$ ipython --no-banner

In [1]: import numpy as np

In [2]: np.set_printoptions(precision=3, suppress=True, linewidth=140, floatmode="fixed")

In [3]: A = np.loadtxt("w.csv", delimiter=",")

In [4]: print(A)
[[0.000 1.000 1.000 0.000 0.000 0.000 0.000 2.000 2.000 0.000 1.000]
 [0.000 0.000 1.000 1.000 1.000 2.000 1.000 1.000 0.000 2.000 1.000]
 [0.000 0.000 0.000 2.000 1.000 0.000 2.000 0.000 2.000 1.000 2.000]
 [0.000 0.000 0.000 0.000 0.000 1.000 0.000 0.000 0.000 0.000 2.000]
 [0.000 0.000 0.000 0.000 0.000 1.000 2.000 1.000 1.000 0.000 1.000]
 [0.000 0.000 0.000 0.000 0.000 0.000 1.000 2.000 1.000 1.000 0.000]
 [0.000 0.000 0.000 0.000 0.000 0.000 0.000 2.000 0.000 0.000 1.000]
 [0.000 0.000 0.000 0.000 0.000 0.000 0.000 0.000 1.000 0.000 1.000]
 [0.000 0.000 0.000 0.000 0.000 0.000 0.000 0.000 0.000 0.000 1.000]
 [0.000 0.000 0.000 0.000 0.000 0.000 0.000 0.000 0.000 0.000 2.000]
 [0.000 0.000 0.000 0.000 0.000 0.000 0.000 0.000 0.000 0.000 0.000]]

In [5]: print(np.linalg.lstsq(A[:-1].T, A[-1])[2])
9

In [6]: print(np.allclose(A[:-1].T @ np.linalg.lstsq(A[:-1].T, A[-1])[0], A[-1]))
True

In [7]: print(round(np.trace(np.linalg.pinv(A) @ A), 3))
9.0

In [8]: left, sigma, VT = np.linalg.svd(A, full_matrices=False)

In [9]: print(np.round(np.sqrt((sigma ** 2).sum()), 3), round(float(np.linalg.norm(A)), 3))
8.66 8.66

In [10]: print(sigma.round(3) + 0)
[6.441 3.374 2.969 2.710 1.791 1.425 0.722 0.427 0.172 0.000 0.000]

In [11]: r = np.linalg.matrix_rank(A)

In [12]: print(r)
9

In [13]: ns = np.linalg.svd(A)[2][r:].T

In [14]: print(np.round(A @ ns, 3) + 0)
[[0.000 0.000]
 [0.000 0.000]
 [0.000 0.000]
 [0.000 0.000]
 [0.000 0.000]
 [0.000 0.000]
 [0.000 0.000]
 [0.000 0.000]
 [0.000 0.000]
 [0.000 0.000]
 [0.000 0.000]]

In [15]: print(ns.shape)
(11, 2)

In [16]: print([int(np.linalg.matrix_rank(np.delete(A, i, axis=0))) for i in range(11)])
[8, 8, 8, 8, 8, 8, 8, 8, 9, 9, 9]

In [17]: print([int(np.linalg.matrix_rank(A[:i])) for i in range(1, len(A) + 1)])
[1, 2, 3, 4, 5, 6, 7, 8, 9, 9, 9]

In [18]: print(np.round(ns @ ns.T, 3) + 0)
[[ 1.000  0.000  0.000  0.000  0.000  0.000  0.000  0.000  0.000  0.000  0.000]
 [ 0.000  0.143 -0.143 -0.143  0.286  0.000  0.000  0.000  0.000  0.000  0.000]
 [ 0.000 -0.143  0.143  0.143 -0.286  0.000  0.000  0.000  0.000  0.000  0.000]
 [ 0.000 -0.143  0.143  0.143 -0.286  0.000  0.000  0.000  0.000  0.000  0.000]
 [ 0.000  0.286 -0.286 -0.286  0.571  0.000  0.000  0.000  0.000  0.000  0.000]
 [ 0.000  0.000  0.000  0.000  0.000  0.000  0.000  0.000  0.000  0.000  0.000]
 [ 0.000  0.000  0.000  0.000  0.000  0.000  0.000  0.000  0.000  0.000  0.000]
 [ 0.000  0.000  0.000  0.000  0.000  0.000  0.000  0.000  0.000  0.000  0.000]
 [ 0.000  0.000  0.000  0.000  0.000  0.000  0.000  0.000  0.000  0.000  0.000]
 [ 0.000  0.000  0.000  0.000  0.000  0.000  0.000  0.000  0.000  0.000  0.000]
 [ 0.000  0.000  0.000  0.000  0.000  0.000  0.000  0.000  0.000  0.000  0.000]]

In [19]: x0 = np.array([1, -1, -1, 3, -2, 1, 3, -1, 1, 2, 1])

In [20]: print((A * x0).sum(axis=1))
[-1.000  9.000 16.000  3.000  8.000  4.000 -1.000  2.000  1.000  2.000  0.000]

In [21]: print(A @ np.eye(11)[0])
[0.000 0.000 0.000 0.000 0.000 0.000 0.000 0.000 0.000 0.000 0.000]

In [22]: left, sigma, VT = np.linalg.svd(A)

In [23]: print(sigma.round(3) + 0)
[6.441 3.374 2.969 2.710 1.791 1.425 0.722 0.427 0.172 0.000 0.000]

In [24]: Y = left[:, :9] @ np.diag(sigma[:9]) @ VT[:9]

In [25]: print(round(float(np.linalg.norm(A - Y, 2)), 3), round(sigma[9], 3))
0.0 0.0

In [26]: print(np.linalg.matrix_rank(Y))
9

In [27]: arr = np.load("case1.npy")

In [28]: print(arr)
[[-0.289 -0.334 -0.250  0.563 -0.046 -0.651]
 [ 0.579 -0.318 -0.579 -0.164 -0.448  0.018]
 [ 0.193  0.601 -0.222  0.675 -0.127  0.284]
 [-0.386 -0.215 -0.607 -0.010  0.461  0.473]
 [-0.627  0.131 -0.082 -0.166 -0.730  0.152]
 [ 0.048 -0.602  0.422  0.416 -0.188  0.498]]

In [29]: # keeps lengths

In [30]: rng = np.random.default_rng(6143)

In [31]: idx = rng.permutation(6)

In [32]: print(idx)
[5 1 3 0 4 2]

In [33]: Y = arr[idx][:, idx]

In [34]: print(Y)
[[ 0.498 -0.602  0.416  0.048 -0.188  0.422]
 [ 0.018 -0.318 -0.164  0.579 -0.448 -0.579]
 [ 0.473 -0.215 -0.010 -0.386  0.461 -0.607]
 [-0.651 -0.334  0.563 -0.289 -0.046 -0.250]
 [ 0.152  0.131 -0.166 -0.627 -0.730 -0.082]
 [ 0.284  0.601  0.675  0.193 -0.127 -0.222]]

In [35]: print(np.diag(Y))
[ 0.498 -0.318 -0.010 -0.289 -0.730 -0.222]

In [36]: print(np.round(Y @ Y.T, 3) + 0)
[[1.000 0.000 0.000 0.000 0.000 0.000]
 [0.000 1.000 0.000 0.000 0.000 0.000]
 [0.000 0.000 1.000 0.000 0.000 0.000]
 [0.000 0.000 0.000 1.000 0.000 0.000]
 [0.000 0.000 0.000 0.000 1.000 0.000]
 [0.000 0.000 0.000 0.000 0.000 1.000]]

In [37]: print(round(float(Y[:, 3] @ Y[:, 0]), 3))
-0.0

In [38]: print(np.linalg.pinv(Y))
[[ 0.498  0.018  0.473 -0.651  0.152  0.284]
 [-0.602 -0.318 -0.215 -0.334  0.131  0.601]
 [ 0.416 -0.164 -0.010  0.563 -0.166  0.675]
 [ 0.048  0.579 -0.386 -0.289 -0.627  0.193]
 [-0.188 -0.448  0.461 -0.046 -0.730 -0.127]
 [ 0.422 -0.579 -0.607 -0.250 -0.082 -0.222]]

In [39]: print(np.linalg.norm(Y, axis=0))
[1.000 1.000 1.000 1.000 1.000 1.000]

In [40]: print(np.round(Y.T @ Y, 3) + 0)
[[1.000 0.000 0.000 0.000 0.000 0.000]
 [0.000 1.000 0.000 0.000 0.000 0.000]
 [0.000 0.000 1.000 0.000 0.000 0.000]
 [0.000 0.000 0.000 1.000 0.000 0.000]
 [0.000 0.000 0.000 0.000 1.000 0.000]
 [0.000 0.000 0.000 0.000 0.000 1.000]]

In [41]: Y = arr / np.linalg.norm(arr, axis=1, keepdims=True)

In [42]: G = Y @ Y.T

In [43]: print(G[1].round(3) + 0)
[0.000 1.000 0.000 0.000 0.000 0.000]

In [44]: print(round(float(np.degrees(np.arccos(np.clip(G[1, 4], -1, 1)))), 3))
90.0

In [45]: print(np.argwhere(np.triu(np.abs(G) > 0.95, 1)))
[]

In [46]: print((G - 2 * np.eye(6)).round(6).argmax(axis=1))
[1 0 0 0 0 0]

In [47]: K = np.array([[0, 0, 0, 0, 0, 0],
    ...:     [0, 0, 0, 0, 0, 0],
    ...:     [0, 0, 0, 0, 0, 0],
    ...:     [2, 4, 4, 2, 4, 4],
    ...:     [4, 4, 2, 4, 4, 2],
    ...:     [4, 2, 0, 4, 2, 0]])

In [48]: # row 1 repeats row 0

In [49]: try:
    ...:     np.linalg.inv(K)
    ...: except np.linalg.LinAlgError as e:
    ...:     print("failed:", e)
    ...: 
failed: Singular matrix

In [50]: print(np.allclose(K[:-1].T @ np.linalg.lstsq(K[:-1].T, K[-1])[0], K[-1]))
False

In [51]: print(round(np.trace(np.linalg.pinv(K) @ K), 3))
3.0

In [52]: print(np.unique(K.round(6), axis=0).shape)
(4, 6)

In [53]: Y = np.array([[0, 0, 2], [0, 1, 0], [1, 0, 2], [2, 2, 0], [1, 1, 1], [0, 2, 1]])

In [54]: print(Y.T @ K.T)
[[ 0  0  0 12 14 10]
 [ 0  0  0 20 20 12]
 [ 0  0  0 20 18 10]]

In [55]: print(np.einsum("ij->j", K))
[10 10  6 10 10  6]

In [56]: print(K @ Y)
[[ 0  0  0]
 [ 0  0  0]
 [ 0  0  0]
 [12 20 20]
 [14 20 18]
 [10 12 10]]

In [57]: print(np.linalg.matrix_rank(np.vstack([K, Y.T])))
6

In [58]: print(np.einsum("ik,kj->ji", K, Y))
[[ 0  0  0 12 14 10]
 [ 0  0  0 20 20 12]
 [ 0  0  0 20 18 10]]

In [59]: W2 = np.array([[-2, 3, -2], [-1, 3, 0], [-1, 0, -2]])

In [60]: m1 = (rng.random((31, 3)) < 0.25) @ W2

In [61]: print(m1)
[[-1  0 -2]
 [ 0  0  0]
 [-4  6 -4]
 [-1  0 -2]
 [-1  0 -2]
 [-3  3 -4]
 [ 0  0  0]
 [ 0  0  0]
 [-1  0 -2]
 [ 0  0  0]
 [ 0  0  0]
 [ 0  0  0]
 [ 0  0  0]
 [-1  0 -2]
 [-2  3 -2]
 [ 0  0  0]
 [-1  0 -2]
 [ 0  0  0]
 [-1  0 -2]
 [-2  3 -2]
 [ 0  0  0]
 [ 0  0  0]
 [ 0  0  0]
 [-1  0 -2]
 [ 0  0  0]
 [ 0  0  0]
 [ 0  0  0]
 [-3  3 -4]
 [ 0  0  0]
 [-3  3 -4]
 [-1  3  0]]

In [62]: # null space of dimension 1

In [63]: print(np.linalg.matrix_rank(m1, rtol=0.1))
2

In [64]: print(np.argsort(-np.linalg.norm(m1, axis=0).round(6), kind="stable")[:3])
[2 1 0]
